% python3 -q
>>> import numpy as np
>>> np.set_printoptions(precision=1, suppress=True, linewidth=140)
>>> rnd = lambda a: np.round(a, 1) + 0
>>> arr = np.loadtxt("test1.csv", delimiter=",")
>>> arr
array([[-1., -5.,  2., -3., -4.],
       [ 0.,  1., -1.,  2., -2.],
       [ 0.,  3.,  4., -4.,  1.],
       [-4.,  3.,  0.,  0.,  4.],
       [ 1.,  4.,  4.,  3., -1.],
       [-4., -1.,  4., -3., -1.],
       [ 5.,  1.,  1.,  5.,  5.],
       [-3., -4., -4.,  5., -1.],
       [ 2.,  0., -5., -5.,  3.],
       [-1., -8.,  5., -9.,  2.]])
>>> other = np.c_[arr[:, :1] @ np.array([[-2]]), np.array([7, 4, -2, 9, -5, -6, -6, -1, -7, -8])]
>>> other
array([[  2.,   7.],
       [  0.,   4.],
       [  0.,  -2.],
       [  8.,   9.],
       [ -2.,  -5.],
       [  8.,  -6.],
       [-10.,  -6.],
       [  6.,  -1.],
       [ -4.,  -7.],
       [  2.,  -8.]])
>>> rnd(np.linalg.norm(other - arr @ np.linalg.lstsq(arr, other)[0], axis=0))
array([ 0. , 15.2])
>>> np.linalg.matrix_rank(other)
np.int64(2)
>>> print(np.linalg.matrix_rank(np.c_[arr, other]))
6
>>> rng = np.random.default_rng(1603)
>>> idx = rng.permutation(5)
>>> other = arr[:, idx] * rng.choice([-1, 1], 5)
>>> other
array([[-5., -1.,  2.,  4., -3.],
       [ 1.,  0., -1.,  2.,  2.],
       [ 3.,  0.,  4., -1., -4.],
       [ 3., -4.,  0., -4.,  0.],
       [ 4.,  1.,  4.,  1.,  3.],
       [-1., -4.,  4.,  1., -3.],
       [ 1.,  5.,  1., -5.,  5.],
       [-4., -3., -4.,  1.,  5.],
       [ 0.,  2., -5., -3., -5.],
       [-8., -1.,  5., -2., -9.]])
>>> Uu, _, Vt = np.linalg.svd(arr.T @ other)
>>> print(idx)
[1 0 2 4 3]
>>> rnd(np.linalg.lstsq(arr, other)[0])
array([[ 0.,  1.,  0.,  0.,  0.],
       [ 1.,  0.,  0.,  0.,  0.],
       [ 0.,  0.,  1.,  0.,  0.],
       [ 0.,  0.,  0.,  0.,  1.],
       [ 0.,  0.,  0., -1.,  0.]])
>>> cen = other - other.mean(axis=0)
>>> Uu, sv, Vt = np.linalg.svd(cen, full_matrices=False)
>>> rnd(Vt[0] * np.sign(Vt[0, np.abs(Vt[0]).argmax()]))
array([ 0.5,  0.2, -0.3, -0.1,  0.8])
>>> print(rnd(sv ** 2 / (sv ** 2).sum()))
[0.4 0.2 0.2 0.1 0.1]
>>> np.abs(Vt[0]).argmax()
np.int64(4)
>>> rnd(cen.mean(axis=0))
array([0., 0., 0., 0., 0.])
>>> np.searchsorted(np.cumsum(sv ** 2) / (sv ** 2).sum(), 0.9) + 1
np.int64(4)
>>> (np.sign(Uu[:, 0]) == np.sign(Uu[0, 0])).astype(int)
array([1, 0, 1, 0, 0, 1, 0, 0, 1, 1])
>>> X = np.load("dump.npy")
>>> X
array([[ 2.9, -0.7, -0.8, -0.3, -0.8,  0.4,  2.3],
       [-1.3,  0.6, -0.7, -1.2,  1.3, -1.1, -2.2],
       [ 1.5,  2.2, -0.3,  0.2,  0.8, -1.3,  0.4],
       [ 1. , -0.6,  0.2,  0.2, -1. ,  0.9, -1.5],
       [ 0.3, -1. , -0.4,  0.4,  0.5,  0.8, -0.1],
       [-1. , -0.3,  0.5,  1. ,  0.3, -0.9,  0.1]])
>>> T = np.stack([X, -1 * X, X[::-1]])
>>> T.sum(axis=0)
array([[-1. , -0.3,  0.5,  1. ,  0.3, -0.9,  0.1],
       [ 0.3, -1. , -0.4,  0.4,  0.5,  0.8, -0.1],
       [ 1. , -0.6,  0.2,  0.2, -1. ,  0.9, -1.5],
       [ 1.5,  2.2, -0.3,  0.2,  0.8, -1.3,  0.4],
       [-1.3,  0.6, -0.7, -1.2,  1.3, -1.1, -2.2],
       [ 2.9, -0.7, -0.8, -0.3, -0.8,  0.4,  2.3]])
>>> (T @ X.T).shape
(3, 6, 6)
>>> print(rnd(np.einsum("bij,cij->bc", T, T)))
[[ 48.2 -48.2 -14.7]
 [-48.2  48.2  14.7]
 [-14.7  14.7  48.2]]
>>> np.linalg.matrix_rank(T)
array([6, 6, 6])
>>> vec = np.array([3, -2, 3, 0, 2, 1, -3])
>>> a = np.maximum(X @ vec, 0)
>>> print(X * (a > 1e-9)[:, None])
[[ 0.  -0.  -0.  -0.  -0.   0.   0. ]
 [-1.3  0.6 -0.7 -1.2  1.3 -1.1 -2.2]
 [ 0.   0.  -0.   0.   0.  -0.   0. ]
 [ 1.  -0.6  0.2  0.2 -1.   0.9 -1.5]
 [ 0.3 -1.  -0.4  0.4  0.5  0.8 -0.1]
 [-0.  -0.   0.   0.   0.  -0.   0. ]]
>>> print(rnd(a))
[0.  0.9 0.  8.2 3.8 0. ]
